% ipython --no-banner

In [1]: import numpy as np

In [2]: import numpy.linalg as la

In [3]: np.set_printoptions(precision=3, suppress=True, linewidth=160)

In [4]: def rnd(a):
   ...:     return np.round(a, 3) + 0
   ...: 

In [5]: mat = np.load("test5.npy")

In [6]: mat
Out[6]: 
array([[ 0.731, -0.892,  0.762,  1.   , -0.159],
       [ 0.946,  0.949,  0.987,  0.235, -0.53 ],
       [ 0.993,  1.   ,  0.998,  0.831, -0.983],
       [-0.991,  0.354, -0.982, -0.999,  0.291],
       [ 0.985,  0.957,  0.975, -0.701, -0.43 ],
       [-0.985,  0.789, -0.864, -0.896, -0.572],
       [-0.982,  0.508, -0.915, -0.994,  0.09 ],
       [-0.462,  0.965,  0.647,  0.585, -0.879],
       [ 0.696, -0.972, -0.814, -0.99 ,  0.959],
       [ 0.997,  1.   ,  1.   , -0.998, -0.91 ],
       [ 0.997,  0.992,  0.995, -0.937, -0.537]])

In [7]: vec = np.array([0, 4, 2, 2, 3])

In [8]: target = mat @ vec

In [9]: c, lr = np.zeros(5), 1 / la.norm(mat, 2) ** 2

In [10]: for i in range(8):
    ...:     c -= lr * mat.T @ (mat @ c - target)
    ...:     if i % 2 == 0: print(i, round(la.norm(mat @ c - target), 3))
    ...: 
0 3.956
2 3.251
4 2.977
6 2.83

In [11]: rnd(la.cond(mat))
Out[11]: np.float64(7.75)

In [12]: rnd(c)
Out[12]: array([ 0.18 ,  1.639,  1.294,  1.127, -0.675])

In [13]: vec = np.array([2, -2, 1, -1, -3])

In [14]: target = mat @ vec

In [15]: rnd(target)
Out[15]: array([ 3.485,  2.336,  3.102, -3.546,  3.022, -1.8  , -3.171, -0.155,  0.635,  4.722,  3.553])

In [16]: rnd(la.pinv(mat) @ mat)
Out[16]: 
array([[1., 0., 0., 0., 0.],
       [0., 1., 0., 0., 0.],
       [0., 0., 1., 0., 0.],
       [0., 0., 0., 1., 0.],
       [0., 0., 0., 0., 1.]])

In [17]: rng = np.random.default_rng(110)

In [18]: target = target + 0.1 * rng.normal(size=11)

In [19]: rnd(target)
Out[19]: array([ 3.51 ,  2.35 ,  3.226, -3.549,  2.89 , -1.801, -3.119, -0.034,  0.823,  4.587,  3.496])

In [20]: c, *_ = la.lstsq(mat, target)

In [21]: c.round()
Out[21]: array([ 2., -2.,  1., -1., -3.])

In [22]: rnd(c)
Out[22]: array([ 2.14 , -1.928,  0.766, -0.882, -3.036])

In [23]: rnd(la.norm(target - mat @ c))
Out[23]: np.float64(0.235)

In [24]: la.norm(mat, axis=1).argmax()
Out[24]: np.int64(9)

In [25]: other = np.c_[mat[:, :2] @ np.array([[-3, 1], [-2, -5]]), np.array([0, 1, 0, 3, 1, 1, 3, 2, 3, 1, 2])]

In [26]: rnd(other)
Out[26]: 
array([[-0.409,  5.191,  0.   ],
       [-4.736, -3.799,  1.   ],
       [-4.979, -4.007,  0.   ],
       [ 2.265, -2.761,  3.   ],
       [-4.869, -3.8  ,  1.   ],
       [ 1.377, -4.93 ,  1.   ],
       [ 1.93 , -3.522,  3.   ],
       [-0.544, -5.287,  2.   ],
       [-0.144,  5.556,  3.   ],
       [-4.991, -4.003,  1.   ],
       [-4.975, -3.963,  2.   ]])

In [27]: la.matrix_rank(np.c_[mat, other])
Out[27]: np.int64(6)

In [28]: la.matrix_rank(other)
Out[28]: np.int64(3)

In [29]: rnd(la.norm(other - mat @ la.lstsq(mat, other)[0], axis=0))
Out[29]: array([0.   , 0.   , 4.389])

In [30]: M = np.load("layer12.npy")

In [31]: M
Out[31]: 
array([[ 3., -3., -1.,  3., -1.],
       [ 2.,  3.,  2.,  1.,  1.],
       [ 3.,  3., -2.,  1., -3.],
       [ 0.,  0.,  0.,  4.,  5.],
       [ 0.,  0.,  0.,  4.,  3.]])

In [32]: lab = rng.permutation(5)

In [33]: lab
Out[33]: array([2, 0, 3, 1, 4])

In [34]: other = M[lab][:, lab]

In [35]: rnd(la.det(other)), rnd(la.det(M[lab]))
Out[35]: (np.float64(504.0), np.float64(-504.0))

In [36]: np.diag(other)
Out[36]: array([-2.,  3.,  4.,  3.,  3.])

In [37]: np.allclose(M @ M.T, M.T @ M)
Out[37]: False

In [38]: M @ M
Out[38]: 
array([[  0., -21.,  -7.,  13.,   9.],
       [ 18.,   9.,   0.,  19.,   3.],
       [  9.,  -6.,   7.,   2.,   2.],
       [  0.,   0.,   0.,  36.,  35.],
       [  0.,   0.,   0.,  28.,  29.]])

In [39]: K, _ = la.qr(np.array([[0.2, 0.3, -0.6], [-2.0, -0.6, -1.3], [0.5, -0.2, -1.6]]))

In [40]: rnd(K)
Out[40]: 
array([[-0.097, -0.586,  0.805],
       [ 0.966,  0.141,  0.218],
       [-0.241,  0.798,  0.552]])

In [41]: lab = rng.permutation(3)

In [42]: lab
Out[42]: array([2, 0, 1])

In [43]: other = K[lab][:, lab]

In [44]: rnd(la.det(other)), rnd(la.det(K[lab]))
Out[44]: (np.float64(1.0), np.float64(1.0))

In [45]: rnd(np.trace(other))
Out[45]: np.float64(0.596)

In [46]: rnd(other)
Out[46]: 
array([[ 0.552, -0.241,  0.798],
       [ 0.805, -0.097, -0.586],
       [ 0.218,  0.966,  0.141]])

In [47]: rnd(la.svd(other, compute_uv=False))
Out[47]: array([1., 1., 1.])

In [48]: rnd(la.norm(other, axis=0))
Out[48]: array([1., 1., 1.])

In [49]: rnd(la.pinv(other))
Out[49]: 
array([[ 0.552,  0.805,  0.218],
       [-0.241, -0.097,  0.966],
       [ 0.798, -0.586,  0.141]])

In [50]: rnd(np.einsum("ij,ji->", K, K))
Out[50]: np.float64(-0.837)

In [51]: rnd(np.poly(K))
Out[51]: array([ 1.   , -0.596,  0.596, -1.   ])

In [52]: rnd(la.eigvals(K).sum().real)
Out[52]: np.float64(0.596)

In [53]: rnd(la.det(K[::-1]))
Out[53]: np.float64(-1.0)

In [54]: arr = np.load("block18.npy")

In [55]: arr
Out[55]: 
array([[ 0.,  0.,  0.,  0.,  0.,  0.,  0.,  0., -3.,  1.],
       [ 0.,  0.,  0.,  0.,  0.,  0.,  0.,  0.,  1., -1.],
       [ 0.,  0.,  0.,  0.,  0.,  0.,  0.,  0., -1., -4.],
       [ 0.,  0.,  0.,  0.,  0.,  0.,  0.,  0.,  1., -1.],
       [ 0.,  0.,  0.,  0.,  0.,  0.,  0.,  0., -2., -5.],
       [ 0.,  0.,  0.,  0.,  0.,  0.,  0.,  0., -1.,  5.],
       [ 0.,  0.,  0.,  0.,  0.,  0.,  0.,  0., -2.,  5.],
       [ 0.,  0.,  0.,  0.,  0.,  0.,  0.,  0., -4.,  1.],
       [-3.,  1., -1.,  1., -2., -1., -2., -4.,  0.,  0.],
       [ 1., -1., -4., -1., -5.,  5.,  5.,  1.,  0.,  0.]])

In [56]: evals, vecs = la.eigh(arr)

In [57]: evals.sum(), np.trace(arr)
Out[57]: (np.float64(0.0), np.float64(0.0))

In [58]: (evals > 1e-8).sum(), (evals < -1e-8).sum()
Out[58]: (np.int64(2), np.int64(2))

In [59]: rnd(vecs.T @ vecs)
Out[59]: 
array([[1., 0., 0., 0., 0., 0., 0., 0., 0., 0.],
       [0., 1., 0., 0., 0., 0., 0., 0., 0., 0.],
       [0., 0., 1., 0., 0., 0., 0., 0., 0., 0.],
       [0., 0., 0., 1., 0., 0., 0., 0., 0., 0.],
       [0., 0., 0., 0., 1., 0., 0., 0., 0., 0.],
       [0., 0., 0., 0., 0., 1., 0., 0., 0., 0.],
       [0., 0., 0., 0., 0., 0., 1., 0., 0., 0.],
       [0., 0., 0., 0., 0., 0., 0., 1., 0., 0.],
       [0., 0., 0., 0., 0., 0., 0., 0., 1., 0.],
       [0., 0., 0., 0., 0., 0., 0., 0., 0., 1.]])

In [60]: np.abs(vecs[:, -1]).round(6).argmax()
Out[60]: np.int64(9)

In [61]: rnd(la.eigvalsh(arr @ arr))
Out[61]: array([ 0.   ,  0.   ,  0.   ,  0.   ,  0.   ,  0.   , 35.324, 35.324, 96.676, 96.676])

In [62]: rnd(np.abs(vecs[:, -1]))
Out[62]: array([0.107, 0.083, 0.272, 0.083, 0.331, 0.367, 0.378, 0.118, 0.117, 0.697])

In [63]: rnd(la.svd(arr, compute_uv=False))
Out[63]: array([9.832, 9.832, 5.943, 5.943, 0.   , 0.   , 0.   , 0.   , 0.   , 0.   ])

In [64]: rnd(vecs @ np.diag(evals) @ vecs.T)
Out[64]: 
array([[ 0.,  0.,  0.,  0.,  0.,  0.,  0.,  0., -3.,  1.],
       [ 0.,  0.,  0.,  0.,  0.,  0.,  0.,  0.,  1., -1.],
       [ 0.,  0.,  0.,  0.,  0.,  0.,  0.,  0., -1., -4.],
       [ 0.,  0.,  0.,  0.,  0.,  0.,  0.,  0.,  1., -1.],
       [ 0.,  0.,  0.,  0.,  0.,  0.,  0.,  0., -2., -5.],
       [ 0.,  0.,  0.,  0.,  0.,  0.,  0.,  0., -1.,  5.],
       [ 0.,  0.,  0.,  0.,  0.,  0.,  0.,  0., -2.,  5.],
       [ 0.,  0.,  0.,  0.,  0.,  0.,  0.,  0., -4.,  1.],
       [-3.,  1., -1.,  1., -2., -1., -2., -4.,  0.,  0.],
       [ 1., -1., -4., -1., -5.,  5.,  5.,  1.,  0.,  0.]])

In [65]: rnd(evals)
Out[65]: array([-9.832, -5.943,  0.   ,  0.   ,  0.   ,  0.   ,  0.   ,  0.   ,  5.943,  9.832])
